$ python3 -q
>>> import numpy as np
>>> import numpy.linalg as la
>>> np.set_printoptions(precision=3, suppress=True, linewidth=140)
>>> m1 = np.array([[2.0, 1.0, 1.0, 3.0, -3.0],
...     [2.0, 0.0, 3.0, 0.0, -8.0],
...     [1.0, 3.0, 1.0, 2.0, 6.0],
...     [3.0, 3.0, 2.0, 2.0, 0.0],
...     [0.0, 0.0, 0.0, 0.0, 2.0]])
>>> cov = m1.T @ m1
>>> np.allclose(cov, cov.T)
True
>>> (m1 @ m1.T).shape
(5, 5)
>>> r0 = np.array([2, 0, -2, 0, -2])
>>> other = m1 + np.outer(r0, np.eye(5)[2])
>>> round(la.det(other) / la.det(m1), 3), np.round(1 + la.solve(m1, r0)[2], 3)
(np.float64(-1.0), np.float64(-1.0))
>>> la.matrix_rank(la.inv(other) - la.inv(m1), tol=1e-8)
np.int64(1)
>>> other
array([[ 2.,  1.,  3.,  3., -3.],
       [ 2.,  0.,  3.,  0., -8.],
       [ 1.,  3., -1.,  2.,  6.],
       [ 3.,  3.,  2.,  2.,  0.],
       [ 0.,  0., -2.,  0.,  2.]])
>>> J = np.load("data.npy")
>>> J
array([[ -5,  -8,  10,  -3,  -8,   0],
       [ -8, -11,   7,  -6, -11,  -3],
       [ -5,  -8,  10,  -3,  -8,   0],
       [ -3,  -6,  12,  -1,  -6,   2],
       [-11, -14,   4,  -9, -14,  -6],
       [ -4,  -7,  11,  -2,  -7,   1]])
>>> def softmax(z):
...     e = np.exp(z - z.max(axis=-1, keepdims=True))
...     return e / e.sum(axis=-1, keepdims=True)
... 
>>> np.round(softmax(J[3] + -2), 3) + 0
array([0., 0., 1., 0., 0., 0.])
>>> np.round(softmax(J[3]), 3) + 0
array([0., 0., 1., 0., 0., 0.])
>>> np.round(softmax(10 * J[3]), 3) + 0
array([0., 0., 1., 0., 0., 0.])
>>> scores = J @ J.T / np.sqrt(6)
>>> np.round(softmax(scores), 3) + 0
array([[0.   , 0.   , 0.   , 0.   , 1.   , 0.   ],
       [0.   , 0.   , 0.   , 0.   , 1.   , 0.   ],
       [0.   , 0.   , 0.   , 0.   , 1.   , 0.   ],
       [0.007, 0.078, 0.007, 0.001, 0.904, 0.003],
       [0.   , 0.   , 0.   , 0.   , 1.   , 0.   ],
       [0.   , 0.   , 0.   , 0.   , 1.   , 0.   ]])
>>> softmax(scores)[3] @ J
array([-10.654, -13.654,   4.346,  -8.654, -13.654,  -5.654])
>>> other = np.array([[1, 1], [1, -1]])
>>> rng = np.random.default_rng(33846)
>>> W0 = np.kron(other, np.kron(other, other))[rng.permutation(8)][:3]
>>> W0
array([[ 1,  1, -1, -1,  1,  1, -1, -1],
       [ 1,  1,  1,  1, -1, -1, -1, -1],
       [ 1, -1, -1,  1,  1, -1, -1,  1]])
>>> softmax(W0).sum(axis=1)
array([1., 1., 1.])
>>> softmax(W0[0])
array([0.22, 0.22, 0.03, 0.03, 0.22, 0.22, 0.03, 0.03])
>>> scores = W0 @ W0.T / np.sqrt(8)
>>> softmax(scores).round(6).argmax(axis=1)
array([0, 1, 2])
>>> softmax(scores)[0] @ W0
array([ 1.   ,  0.894, -0.894, -0.789,  0.894,  0.789, -1.   , -0.894])
>>> la.matrix_rank(W0)
np.int64(3)
>>> la.svd(W0, compute_uv=False)
array([2.828, 2.828, 2.828])
>>> W0 - W0[0]
array([[ 0,  0,  0,  0,  0,  0,  0,  0],
       [ 0,  0,  2,  2, -2, -2,  0,  0],
       [ 0, -2,  0,  2,  0, -2,  0,  2]])
>>> W0.shape
(3, 8)
>>> np.diff(W0, axis=0)
array([[ 0,  0,  2,  2, -2, -2,  0,  0],
       [ 0, -2, -2,  0,  2,  0,  0,  2]])
>>> W0.sum(axis=1)
array([0, 0, 0])
>>> round(la.norm(W0), 3)
np.float64(4.899)
>>> W0.sum(axis=0)
array([ 3,  1, -1,  1,  1, -1, -3, -1])
>>> r0 = np.array([0, 2])
>>> np.cross(W0[1, :3], W0[0, :3])
array([-2,  2,  0])
>>> np.correlate(W0[1], W0[0], "full")
array([-1, -2, -1,  0,  1,  2,  1,  0,  1,  2,  1,  0, -1, -2, -1])
